% ipython --no-banner

In [1]: import numpy as np

In [2]: np.set_printoptions(precision=2, suppress=True, linewidth=120)

In [3]: W0 = np.array([[3, 2, 3, 0, 0, 1, 3, 2, 0],
   ...:     [2, 2, 0, 3, 1, 3, 0, 3, 2],
   ...:     [1, 1, 2, 0, 0, 3, 3, 0, 3],
   ...:     [1, 0, 1, 3, 1, 1, 3, 3, 1],
   ...:     [1, 0, 3, 1, 3, 0, 2, 3, 0],
   ...:     [0, 1, 0, 3, 3, 2, 3, 1, 1],
   ...:     [3, 1, 2, 1, 0, 1, 2, 3, 0],
   ...:     [2, 1, 1, 1, 2, 2, 0, 2, 1],
   ...:     [2, 2, 1, 3, 1, 2, 1, 1, 1],
   ...:     [2, 2, 3, 0, 0, 2, 1, 2, 3]])

In [4]: W0[-1] = W0[0] + 2 * W0[1]

In [5]: W0
Out[5]: 
array([[3, 2, 3, 0, 0, 1, 3, 2, 0],
       [2, 2, 0, 3, 1, 3, 0, 3, 2],
       [1, 1, 2, 0, 0, 3, 3, 0, 3],
       [1, 0, 1, 3, 1, 1, 3, 3, 1],
       [1, 0, 3, 1, 3, 0, 2, 3, 0],
       [0, 1, 0, 3, 3, 2, 3, 1, 1],
       [3, 1, 2, 1, 0, 1, 2, 3, 0],
       [2, 1, 1, 1, 2, 2, 0, 2, 1],
       [2, 2, 1, 3, 1, 2, 1, 1, 1],
       [7, 6, 3, 6, 2, 7, 3, 8, 4]])

In [6]: other = W0[0, 0] * W0[1:] - np.outer(W0[1:, 0], W0[0])

In [7]: other
Out[7]: 
array([[  0,   2,  -6,   9,   3,   7,  -6,   5,   6],
       [  0,   1,   3,   0,   0,   8,   6,  -2,   9],
       [  0,  -2,   0,   9,   3,   2,   6,   7,   3],
       [  0,  -2,   6,   3,   9,  -1,   3,   7,   0],
       [  0,   3,   0,   9,   9,   6,   9,   3,   3],
       [  0,  -3,  -3,   3,   0,   0,  -3,   3,   0],
       [  0,  -1,  -3,   3,   6,   4,  -6,   2,   3],
       [  0,   2,  -3,   9,   3,   4,  -3,  -1,   3],
       [  0,   4, -12,  18,   6,  14, -12,  10,  12]])

In [8]: np.flatnonzero(~other.round(6).any(axis=1))
Out[8]: array([], dtype=int64)

In [9]: np.linalg.matrix_rank(other), np.linalg.matrix_rank(W0)
Out[9]: (np.int64(8), np.int64(9))

In [10]: other.inv()
Traceback (most recent call last):
  Cell In[10], line 1
    other.inv()
AttributeError: 'numpy.ndarray' object has no attribute 'inv'


In [11]: np.sort(np.abs(np.linalg.eigvals(other)))
Out[11]: array([ 0.  ,  1.38,  5.53,  5.53,  5.55,  7.95,  7.95,  8.75, 24.39])

In [12]: np.round(np.linalg.det(other), 2)
Out[12]: np.float64(0.0)

In [13]: np.round(np.abs(np.linalg.eigvals(other)).max(), 2)
Out[13]: np.float64(24.39)

In [14]: (other + other.T) / 2
Out[14]: 
array([[ 0. ,  1. , -3. ,  4.5,  1.5,  3.5, -3. ,  2.5,  3. ],
       [ 1. ,  1. ,  0.5, -1. ,  1.5,  2.5,  2.5,  0. ,  6.5],
       [-3. ,  0.5,  0. ,  7.5,  1.5, -0.5,  1.5,  2. , -4.5],
       [ 4.5, -1. ,  7.5,  3. ,  9. ,  1. ,  3. ,  8. ,  9. ],
       [ 1.5,  1.5,  1.5,  9. ,  9. ,  3. ,  7.5,  3. ,  4.5],
       [ 3.5,  2.5, -0.5,  1. ,  3. ,  0. ,  0.5,  3.5,  7. ],
       [-3. ,  2.5,  1.5,  3. ,  7.5,  0.5, -6. , -0.5, -4.5],
       [ 2.5,  0. ,  2. ,  8. ,  3. ,  3.5, -0.5, -1. ,  6.5],
       [ 3. ,  6.5, -4.5,  9. ,  4.5,  7. , -4.5,  6.5, 12. ]])

In [15]: def softmax(z):
    ...:     e = np.exp(z - z.max(axis=-1, keepdims=True))
    ...:     return e / e.sum(axis=-1, keepdims=True)
    ...: 

In [16]: softmax(W0[1])
Out[16]: array([0.08, 0.08, 0.01, 0.23, 0.03, 0.23, 0.01, 0.23, 0.08])

In [17]: S = W0 @ W0.T / np.sqrt(9)

In [18]: np.round(softmax(S), 2) + 0
Out[18]: 
array([[0., 0., 0., 0., 0., 0., 0., 0., 0., 1.],
       [0., 0., 0., 0., 0., 0., 0., 0., 0., 1.],
       [0., 0., 0., 0., 0., 0., 0., 0., 0., 1.],
       [0., 0., 0., 0., 0., 0., 0., 0., 0., 1.],
       [0., 0., 0., 0., 0., 0., 0., 0., 0., 1.],
       [0., 0., 0., 0., 0., 0., 0., 0., 0., 1.],
       [0., 0., 0., 0., 0., 0., 0., 0., 0., 1.],
       [0., 0., 0., 0., 0., 0., 0., 0., 0., 1.],
       [0., 0., 0., 0., 0., 0., 0., 0., 0., 1.],
       [0., 0., 0., 0., 0., 0., 0., 0., 0., 1.]])

In [19]: softmax(S).round(6).argmax(axis=1)
Out[19]: array([9, 9, 9, 9, 9, 9, 9, 9, 9, 9])
